>>> import numpy as np
>>> from numpy import linalg as LA
>>> np.set_printoptions(precision=3, suppress=True, linewidth=200, legacy="1.25")
>>> F = np.load("block1.npy")
>>> F
array([[  0.5,   0.6,   0.3,  -0.2,   0. ,   0.4],
       [  1.1,   1.2,   1.1,  -0.5,   0. ,   0.7],
       [  1.5,   2.4,  -0.1,  -1.2,   1.9,   0.9],
       [  0.7,  -1.9,  -1.5,  -0.7,   0.3,   0.9],
       [ -2. ,   0. ,  26. , -30. ,  16. ,   8. ],
       [ -0.5,  -0.4,   0.6,   0.1,   0.4,   0.5],
       [ -0.3,   1.1,   1.3,  -0.4,  -1.6,   1. ],
       [  1.1,   0.2,   0.4,  -0.2,  -0.4,   0.3],
       [  2. ,  -0.7,  -0.3,   1.1,  -1.4,   1.1],
       [ -1.3,  -0.3,  -0.1,  -1.2,   0.3,   0.1],
       [  0.8,  -0.7,   0.3,   0.5,   0. ,  -0.6],
       [  1.1,   0.8,   0.6,   0. ,  -0.2,  -1. ],
       [  0.9,  -1.6,   1.4,  -0.2,  -0.4,   0.2],
       [  1.1,  -1.5,   0.7,   0.8,   0.5,   1.2],
       [  1.1,   0.7,   0.6,   1.7,  -0.3,  -0.5],
       [  0.7,  -2.5,   0.8,   0.5,  -0.7,   0.1],
       [  1.3,   0.9,   0.5,   0.3,   0.8,  -0.8],
       [ -0.2,   0.9,  -0.7,   0.9,  -1.6,  -1.2],
       [  0.3,  -0.8,   0.4,   0.1,   0.5,   1. ]])
>>> # row 4 dominates
>>> Ac = F - F.mean(axis=0)
>>> V = LA.svd(Ac)[2][:1]
>>> A2 = Ac - Ac @ V.T @ V
>>> np.cov(Ac @ V.T, rowvar=False)
array(100.144)
>>> A2.std(axis=0)
array([0.753, 1.213, 0.648, 0.425, 0.678, 0.675])
>>> np.round(np.diag(V.T @ V), 3) + 0
array([0.004, 0.   , 0.346, 0.479, 0.139, 0.032])
>>> O, V = LA.qr(F[:, :4])[0], LA.qr(F[:, 4:])[0]
>>> sv = LA.svd(O.T @ V, compute_uv=False)
>>> sv
array([0.986, 0.376])
>>> (sv > 0.9).sum()
1
>>> round(float(LA.norm(O @ O.T - V @ V.T, 2)), 3)
1.0
>>> C2 = np.cov(F, rowvar=False)
>>> C2.shape
(6, 6)
>>> np.argsort(-F.std(axis=0).round(6), kind="stable")
array([3, 2, 4, 5, 1, 0])
>>> LA.eigvalsh(C2)[::-1]
array([100.144,   1.617,   0.762,   0.7  ,   0.447,   0.224])
>>> np.median(F, axis=0)
array([0.8, 0. , 0.5, 0. , 0. , 0.4])
>>> np.polyfit(F[:, 5], F[:, 4], 1)
array([ 1.796, -0.42 ])
>>> A2 = F / np.sqrt((F ** 2).mean(axis=1, keepdims=True))
>>> A2[5]
array([-1.123, -0.898,  1.347,  0.225,  0.898,  1.123])
>>> LA.norm(A2, axis=1)
array([2.449, 2.449, 2.449, 2.449, 2.449, 2.449, 2.449, 2.449, 2.449, 2.449, 2.449, 2.449, 2.449, 2.449, 2.449, 2.449, 2.449, 2.449, 2.449])
>>> x0 = np.array([5, 3, 5, 3, 2, 2])
>>> rhs = F @ x0
>>> try:
...     LA.solve(F, rhs)
... except LA.LinAlgError as e:
...     print(e)
... 
Last 2 dimensions of the array must be square
>>> LA.lstsq(F, rhs)[0]
array([5., 3., 5., 3., 2., 2.])
>>> LA.solve(F.T @ F, F.T @ rhs)
array([5., 3., 5., 3., 2., 2.])
>>> rng = np.random.default_rng(31)
>>> rhs = rhs + 0.3 * rng.normal(size=19)
>>> rhs
array([  5.881,  14.579,  16.382,  -9.692,  78.23 ,   1.477,   6.135,   7.382,   9.449, -10.981,   4.233,   8.861,   5.52 ,  10.498,  14.233,  -0.224,  12.779,  -4.876,   4.325])
>>> coef, *_ = LA.lstsq(F, rhs)
>>> coef
array([5.07 , 3.095, 5.071, 3.073, 2.035, 2.018])
>>> np.round(F.T @ (rhs - F @ coef), 3) + 0
array([0., 0., 0., 0., 0., 0.])
>>> coef.round()
array([5., 3., 5., 3., 2., 2.])
>>> round(float(LA.norm(rhs - F @ coef)), 3)
0.864
>>> [round(float(LA.norm(LA.solve(F.T @ F + lam * np.eye(6), F.T @ rhs))), 2) for lam in (0, 1, 10, 100)]
[8.87, 8.32, 5.88, 2.26]
>>> X = np.loadtxt("sample14.csv", delimiter=",")
>>> X
array([[1.   , 0.   , 0.   , 0.   , 0.   , 0.   , 0.   ],
       [0.   , 0.5  , 0.   , 0.   , 0.25 , 0.   , 0.25 ],
       [0.   , 0.   , 0.5  , 0.   , 0.   , 0.   , 0.5  ],
       [0.2  , 0.2  , 0.   , 0.4  , 0.   , 0.   , 0.2  ],
       [0.   , 0.   , 0.333, 0.333, 0.333, 0.   , 0.   ],
       [0.   , 0.   , 0.333, 0.   , 0.   , 0.667, 0.   ],
       [0.   , 0.   , 0.25 , 0.   , 0.25 , 0.25 , 0.25 ]])
>>> lab = rng.permutation(7)
>>> lab
array([0, 6, 4, 5, 1, 2, 3])
>>> A2 = X[lab][:, lab]
>>> A2
array([[1.   , 0.   , 0.   , 0.   , 0.   , 0.   , 0.   ],
       [0.   , 0.25 , 0.25 , 0.25 , 0.   , 0.25 , 0.   ],
       [0.   , 0.   , 0.333, 0.   , 0.   , 0.333, 0.333],
       [0.   , 0.   , 0.   , 0.667, 0.   , 0.333, 0.   ],
       [0.   , 0.25 , 0.25 , 0.   , 0.5  , 0.   , 0.   ],
       [0.   , 0.5  , 0.   , 0.   , 0.   , 0.5  , 0.   ],
       [0.2  , 0.2  , 0.   , 0.   , 0.2  , 0.   , 0.4  ]])
>>> round(float(LA.det(A2)), 3), round(LA.det(X[lab]), 3)
(0.01, -0.01)
>>> np.trace(A2)
3.65
>>> x0 = np.array([-4, -1, -8, -6, -7, -1, -5])
>>> rhs = X @ x0
>>> coef, lr = np.zeros(7), 1 / LA.norm(X, 2) ** 2
>>> for i in range(15):
...     coef -= lr * X.T @ (X @ coef - rhs)
...     if i % 5 == 0: print(i, round(LA.norm(X @ coef - rhs), 3))
... 
0 2.403
5 0.648
10 0.26
>>> coef
array([-3.986, -1.319, -8.198, -6.057, -6.54 , -0.982, -4.895])
>>> round(float(LA.cond(X)), 3)
6.895
